$ ipython --no-banner

In [1]: import numpy as np

In [2]: np.set_printoptions(suppress=True, linewidth=140)

In [3]: feats = np.load("sample17.npy")

In [4]: feats
Out[4]: 
array([[ 0,  1,  0,  5],
       [ 0,  3,  0,  0],
       [ 0,  1,  0,  5],
       [ 0,  3,  0, 11],
       [ 0,  3,  0,  0],
       [ 0,  5,  0,  1],
       [ 0,  9,  0,  1],
       [ 0,  5,  0,  0],
       [ 0,  5,  0,  9],
       [ 1,  0,  0,  5],
       [ 0,  9,  0,  5],
       [ 0,  3,  0,  0],
       [ 0,  3,  0,  0],
       [ 1,  0,  0,  5],
       [ 0, 11,  0,  3],
       [ 0,  1,  0,  5],
       [ 0,  7,  0,  3],
       [ 0,  0,  0,  7],
       [ 0,  5,  0,  0],
       [ 0,  7,  0,  7],
       [ 0,  0,  0,  7],
       [ 0,  3,  0,  0],
       [ 0,  3,  0, 11],
       [ 1,  0,  0,  5],
       [ 0,  5,  0,  5],
       [ 0,  3,  0,  7],
       [ 1,  0,  0,  5],
       [ 0,  3,  0, 11],
       [ 0,  3,  0,  0],
       [ 0,  1,  0,  1],
       [ 0,  5,  0,  0],
       [ 0,  9,  0,  1]])

In [5]: np.argsort(-np.linalg.norm(feats, axis=0).round(6), kind="stable")[:3]
Out[5]: array([3, 1, 0])

In [6]: print([round(float(x), 2) for x in np.linalg.svd(feats, compute_uv=False)[:3]])
[34.42, 20.23, 1.85]

In [7]: np.linalg.matrix_rank(feats, rtol=0.1)
Out[7]: np.int64(2)

In [8]: np.linalg.cond(feats) > 100
Out[8]: np.True_

In [9]: E = np.loadtxt("out15.csv", delimiter=",")

In [10]: E
Out[10]: 
array([[ 1.96, -1.98,  0.  ,  1.95, -0.96, -0.03, -0.94],
       [ 1.88, -2.02, -0.04,  1.93, -1.04,  0.03, -1.  ],
       [ 2.02, -2.03, -0.03,  2.14, -1.09,  0.01, -0.99],
       [ 2.06, -1.98, -0.04,  1.97, -0.93,  0.07, -1.06],
       [ 2.  , -1.93,  0.  ,  1.99, -0.96,  0.01, -1.01],
       [ 1.92, -1.99, -0.06,  1.99, -1.01,  0.  , -1.03],
       [ 1.93, -2.  , -0.06,  1.95, -0.94, -0.03, -1.03],
       [ 2.01, -1.98, -0.1 ,  1.92, -1.05,  0.02, -0.98],
       [ 2.04, -1.92,  0.04,  1.96, -0.95, -0.06, -0.94],
       [ 1.93, -1.94, -0.05,  2.  , -1.01, -0.06, -0.99],
       [ 2.  , -2.03, -0.12,  2.02, -1.01,  0.03, -0.98],
       [ 1.94, -2.07, -0.02,  2.05, -1.01,  0.02, -0.99],
       [ 0.87, -0.89,  1.02,  0.05,  2.06, -0.98, -2.05],
       [ 1.06, -1.04,  1.02,  0.08,  2.03, -0.95, -2.08],
       [ 0.97, -0.94,  0.93, -0.12,  2.  , -1.  , -1.94],
       [ 0.93, -1.05,  0.99,  0.02,  1.9 , -0.96, -2.01],
       [ 1.  , -0.96,  0.9 ,  0.  ,  1.97, -0.96, -2.02],
       [ 0.99, -1.  ,  1.01,  0.11,  2.01, -0.93, -1.97],
       [ 1.08, -1.1 ,  1.02, -0.06,  1.98, -1.07, -2.03],
       [ 1.03, -0.96,  0.91, -0.02,  1.93, -1.01, -2.  ],
       [ 0.97, -0.96,  1.05,  0.  ,  1.94, -0.99, -2.07],
       [ 0.94, -1.06,  1.08, -0.01,  2.09, -0.96, -2.01],
       [ 1.02, -1.04,  1.01, -0.04,  1.98, -1.08, -1.97],
       [ 1.03, -0.92,  1.03,  0.05,  2.05, -1.07, -1.89]])

In [11]: Xc = (E - E.mean(axis=0)) / E.std(axis=0)

In [12]: np.round(Xc.std(axis=0), 2)
Out[12]: array([1., 1., 1., 1., 1., 1., 1.])

In [13]: b = np.linalg.lstsq(np.delete(Xc, 2, axis=1), Xc[:, 2])[0]

In [14]: print(b.round(2))
[-0.08 -0.19  0.56  1.25 -0.35 -0.06]

In [15]: np.abs(b).argmax()
Out[15]: np.int64(3)

In [16]: Xc = E - E.mean(axis=0)

In [17]: U, s, Vt = np.linalg.svd(Xc, full_matrices=False)

In [18]: np.linalg.matrix_rank(Xc)
Out[18]: np.int64(7)

In [19]: print(np.round(Vt[0] * np.sign(Vt[0, np.abs(Vt[0]).argmax()]), 2))
[-0.23  0.24  0.25 -0.47  0.71 -0.24 -0.24]

In [20]: np.round((s ** 2).sum() ** 2 / (s ** 4).sum(), 2)
Out[20]: np.float64(1.01)

In [21]: U, s, Vt = np.linalg.svd(E)

In [22]: np.argmax(s[:-1] / (s[1:] + 1e-6)) + 1
Out[22]: np.int64(2)

In [23]: A2 = U[:, :2] @ np.diag(s[:2]) @ Vt[:2]

In [24]: np.round(np.linalg.norm(E - A2, 2), 2), round(s[2], 2)
Out[24]: (np.float64(0.3), np.float64(0.3))

In [25]: np.linalg.matrix_rank(E, rtol=0.05)
Out[25]: np.int64(2)

In [26]: np.round(np.linalg.norm(E - A2) / np.linalg.norm(E), 2)
Out[26]: np.float64(0.03)

In [27]: print(round(np.linalg.norm(E, "nuc"), 2))
25.7

In [28]: round(np.linalg.norm(E, 1), 2), round(np.linalg.norm(E, np.inf), 2)
Out[28]: (np.float64(35.98), np.float64(8.34))

In [29]: round(np.linalg.norm(E) ** 2 / np.linalg.norm(E, 2) ** 2, 2)
Out[29]: np.float64(1.53)

In [30]: np.linalg.norm(E, axis=1).argmax()
Out[30]: np.int64(2)

In [31]: np.round(np.linalg.norm(E, 2), 2)
Out[31]: np.float64(14.24)

In [32]: round(np.linalg.norm(E[22], 1), 2), np.round(np.linalg.norm(E[22], np.inf), 2)
Out[32]: (np.float64(8.14), np.float64(1.98))

In [33]: data = np.loadtxt("arr.csv", delimiter=",")

In [34]: data
Out[34]: 
array([[-12.06, -15.57, -30.02],
       [-10.48, -13.59, -26.72],
       [-10.12, -13.14, -25.96],
       [ -8.68, -11.35, -22.9 ],
       [ -6.99,  -9.25, -19.24],
       [ -5.85,  -7.85, -16.71],
       [ -4.87,  -6.66, -14.51],
       [ -3.19,  -4.63, -10.6 ],
       [ -2.67,  -4.  ,  -9.33],
       [ -1.89,  -3.07,  -7.39],
       [ -1.2 ,  -2.24,  -5.56],
       [ -0.49,  -1.39,  -3.52],
       [ -0.4 ,  -1.27,  -3.23],
       [ -0.14,  -0.94,  -2.35],
       [  0.27,  -0.28,  -0.3 ],
       [  0.27,  -0.24,  -0.18],
       [  0.24,  -0.19,  -0.03],
       [  0.18,  -0.14,   0.06],
       [  0.17,  -0.13,   0.07],
       [  0.15,  -0.12,   0.07],
       [  0.13,  -0.11,   0.07],
       [ -0.01,   0.01,  -0.01],
       [ -0.02,   0.02,  -0.02],
       [ -0.13,   0.18,  -0.18],
       [ -0.27,   0.77,  -0.61],
       [  0.56,   4.71,  -1.14],
       [  0.72,   5.19,  -1.1 ],
       [  1.12,   6.34,  -0.95],
       [  2.15,   9.  ,  -0.4 ],
       [  2.79,  10.54,   0.01],
       [  2.97,  10.99,   0.14],
       [  4.84,  15.23,   1.55],
       [  7.59,  21.1 ,   3.88],
       [  7.85,  21.66,   4.12],
       [  8.55,  23.09,   4.75]])

In [35]: T = np.stack([data, -2 * data, data[::-1]])

In [36]: np.round(np.einsum("bij,cij->bc", T, T), 2)
Out[36]: 
array([[  7908.84, -15817.68,  -4251.42],
       [-15817.68,  31635.35,   8502.85],
       [ -4251.42,   8502.85,   7908.84]])

In [37]: np.round(np.linalg.norm(T, axis=(1, 2)), 2)
Out[37]: array([ 88.93, 177.86,  88.93])

In [38]: (T @ data.T).shape
Out[38]: (3, 35, 35)

In [39]: np.linalg.matrix_rank(data, rtol=0.1)
Out[39]: np.int64(2)

In [40]: [round(float(x), 2) for x in np.linalg.svd(data, compute_uv=False)[:3]]
Out[40]: [81.54, 35.42, 2.46]

In [41]: round(np.log10(np.linalg.cond(data)))
Out[41]: 2

In [42]: round(float(np.linalg.norm(data, 2) / np.linalg.norm(data)), 2)
Out[42]: 0.92

In [43]: np.argsort(-np.linalg.norm(data, axis=0).round(6), kind="stable")[:3]
Out[43]: array([2, 1, 0])

In [44]: np.round(np.abs(np.linalg.svd(data)[2][-1]), 2)
Out[44]: array([0.94, 0.28, 0.21])
